$ ipython --no-banner

In [1]: import numpy as np

In [2]: np.set_printoptions(precision=2, suppress=True, linewidth=160)

In [3]: def tidy(a):
   ...:     return np.round(a, 2) + 0
   ...: 

In [4]: Q, _ = np.linalg.qr(np.array([[-0.1, -1.5, -0.3, -1.2, 1.3, -1.2],
   ...:     [-0.4, 1.2, -2.6, 1.7, -1.3, 1.0],
   ...:     [1.5, -0.4, -1.3, 0.0, -1.1, -0.6],
   ...:     [0.1, -1.2, -2.0, -0.7, -0.4, -0.4],
   ...:     [0.8, 0.5, 0.0, 0.7, 0.6, 1.1],
   ...:     [-0.9, 0.7, 0.1, 0.1, -0.2, -1.2]]))

In [5]: vals = np.array([-2, -1, -1, 0, 2, -2])

In [6]: J = Q @ np.diag(vals) @ Q.T

In [7]: print(tidy(J))
[[-0.52 -0.06 -0.41  0.3   1.35  0.41]
 [-0.06 -1.01 -0.08  0.12  0.26 -0.33]
 [-0.41 -0.08 -1.47  0.27 -0.52  0.53]
 [ 0.3   0.12  0.27 -1.38 -0.27  0.2 ]
 [ 1.35  0.26 -0.52 -0.27  0.46  1.02]
 [ 0.41 -0.33  0.53  0.2   1.02 -0.08]]

In [8]: vals, V = np.linalg.eigvalsh(J)
---------------------------------------------------------------------------
ValueError                                Traceback (most recent call last)
Cell In[8], line 1
----> 1 vals, V = np.linalg.eigvalsh(J)

ValueError: too many values to unpack (expected 2)

In [9]: vals, V = np.linalg.eigh(J)

In [10]: print(tidy(vals.sum()), tidy(np.trace(J)))
-4.0 -4.0

In [11]: print(tidy(np.linalg.eigvalsh(J @ J)))
[0. 1. 1. 4. 4. 4.]

In [12]: print(tidy(np.linalg.svd(J, compute_uv=False)))
[2. 2. 2. 1. 1. 0.]

In [13]: print(tidy(np.linalg.eigvalsh(J + 5 * np.eye(6))))
[3. 3. 4. 4. 5. 7.]

In [14]: x0 = np.array([8, -4, -7, -8, -5, -4])

In [15]: h = np.maximum(J @ x0, 0)

In [16]: print(tidy(J * (h > 1e-9)[:, None]))
[[ 0.    0.    0.    0.    0.    0.  ]
 [-0.06 -1.01 -0.08  0.12  0.26 -0.33]
 [-0.41 -0.08 -1.47  0.27 -0.52  0.53]
 [ 0.3   0.12  0.27 -1.38 -0.27  0.2 ]
 [ 1.35  0.26 -0.52 -0.27  0.46  1.02]
 [ 0.    0.    0.    0.    0.    0.  ]]

In [17]: K = np.loadtxt("run2.csv", delimiter=",")

In [18]: print(K)
[[ 1.4   1.1  -1.77 -1.1   0.2  -0.3  -0.9  -0.4   0.5   0.5  -0.6 ]
 [ 1.3   0.6  -1.49  1.4   0.4   0.6  -0.1  -0.8  -1.6  -0.7  -0.5 ]
 [ 0.8  -1.6  -5.99  0.9  -1.8  -0.9   0.    0.2  -0.4   1.9  -2.  ]
 [-0.4   0.9  -3.28  0.6   1.    0.5   0.3  -1.4  -0.5  -1.4  -1.1 ]
 [-1.    0.2   9.01  0.8  -1.7  -0.6   0.2  -0.5   1.9  -0.4   3.  ]
 [-0.1   0.   -1.15 -0.5  -1.4  -1.4   0.3  -0.1  -1.4   0.3  -0.4 ]
 [ 0.6  -1.7   4.14  1.    1.2  -1.3   0.1   0.6  -1.4  -0.5   1.4 ]
 [ 1.7   0.5  -2.67 -0.6  -1.4   0.6   1.4   0.1   0.1  -0.3  -0.9 ]
 [-0.2  -1.3  -0.62  0.3  -0.3   0.3   0.3   2.5  -1.    2.1  -0.2 ]
 [-1.9  -0.9   4.71 -1.    0.4  -0.6  -1.   -0.2   0.1   1.9   1.6 ]
 [ 0.4   0.3   2.61 -0.8   1.5  -1.   -0.1  -0.9   0.1  -0.5   0.9 ]
 [ 1.1  -0.6  -0.58 -1.4   1.4   0.2   2.3   1.7   0.7  -0.5  -0.2 ]
 [ 2.8   0.6   1.27 -1.    0.1  -0.3   0.6  -1.1   0.6   0.6   0.4 ]
 [-1.5   0.8  -2.95  1.6  -0.7  -0.4  -0.7   2.4  -0.4  -1.5  -1.  ]
 [-0.4  -0.4  -0.93 -1.8   0.1  -0.6   0.5   0.6  -0.1  -1.8  -0.3 ]
 [ 0.6  -2.2  -3.29 -0.7   0.7   1.7  -0.3  -2.    0.9   0.   -1.1 ]
 [-0.4  -0.7   0.9  -0.7   0.6  -1.4  -0.4   1.4  -2.7  -1.3   0.3 ]
 [ 0.1  -1.4  -3.68 -0.8   0.1   0.7   0.5   0.4   1.4  -0.5  -1.2 ]
 [ 0.8   1.8   2.42 -0.4   0.9   0.3  -1.6  -2.3  -2.6  -1.3   0.8 ]
 [ 0.4  -1.7  -2.44  0.2   0.1   2.3  -0.3   0.6  -1.4  -0.5  -0.8 ]
 [ 2.8  -1.   -1.53 -1.   -0.3  -1.2  -1.3   1.    0.1   0.3  -0.5 ]]

In [19]: print(tidy(np.linalg.norm(K, axis=0)))
[ 5.76  5.16 15.46  4.46  4.41  4.49  3.92  5.79  5.62  5.02  5.17]

In [20]: print(tidy(np.linalg.norm(K[11], 1)), tidy(np.linalg.norm(K[11], np.inf)))
10.68 2.3
